$ ipython --no-banner

In [1]: import numpy as np

In [2]: np.set_printoptions(precision=3, suppress=True, linewidth=100)

In [3]: m1 = np.load("a.npy")

In [4]: m1
Out[4]: 
array([[-11.473,   4.093,  11.681, -10.482,  -1.671, -11.621],
       [ -4.661,  -7.912,  12.823, -10.747,   2.523,  -1.784],
       [ -5.968,  -7.143,  15.209, -12.729,   1.19 ,  -3.778],
       [-10.843,   4.414,  10.843, -10.52 ,  -2.112, -12.115],
       [-11.376,   5.304,   9.935,  -8.057,  -0.474, -12.94 ],
       [ -8.98 ,   0.94 , -16.23 ,   6.289,  18.146,  -9.684],
       [-11.729,   4.317,   9.123, -11.539,  -1.344, -11.254],
       [ -6.121,  -6.044,  12.586, -10.964,   4.167,  -2.037],
       [-12.473,   4.777,  10.172, -11.723,  -1.264, -13.292],
       [ -6.454,  -6.694,  13.144, -12.991,   4.576,  -2.108],
       [ -8.071,  -7.926,  14.932, -11.824,   3.526,  -0.359],
       [ -9.33 ,  -0.226, -15.25 ,   5.971,  16.683,  -9.884],
       [ -8.658,  -0.107, -14.879,   5.137,  17.893, -10.44 ],
       [-11.787,   5.977,  11.957, -10.23 ,  -0.56 , -12.384],
       [ -6.787,  -4.756,  11.659, -10.992,   2.33 ,  -0.318],
       [ -5.975,  -6.193,  14.546, -11.629,   3.108,  -3.468],
       [ -8.511,  -0.589, -15.793,   3.905,  18.047, -10.973],
       [ -5.829,  -7.163,  11.942, -10.237,   2.151,  -3.327],
       [-13.713,   3.625,  11.276, -10.521,   0.462, -13.992],
       [ -8.295,  -0.243, -13.778,   5.14 ,  18.034,  -9.122],
       [-11.122,   4.746,  11.209, -10.729,  -1.243, -11.113],
       [ -8.575,   0.474, -16.425,   5.553,  16.412, -10.915],
       [ -7.466,   0.872, -15.821,   4.46 ,  18.324, -10.467],
       [ -5.989,  -5.698,  12.173, -10.806,   1.656,  -2.806],
       [ -6.656,  -6.763,  14.332,  -9.986,   1.185,  -2.   ]])

In [5]: Ac = m1 - m1.mean(axis=1)
ValueError: operands could not be broadcast together with shapes (25,6) (25,) 


In [6]: Ac = m1 - m1.mean(axis=0)

In [7]: left, sig, Vt = np.linalg.svd(Ac, full_matrices=False)

In [8]: sig
Out[8]: array([81.794, 35.255,  5.338,  4.536,  4.287,  3.457])
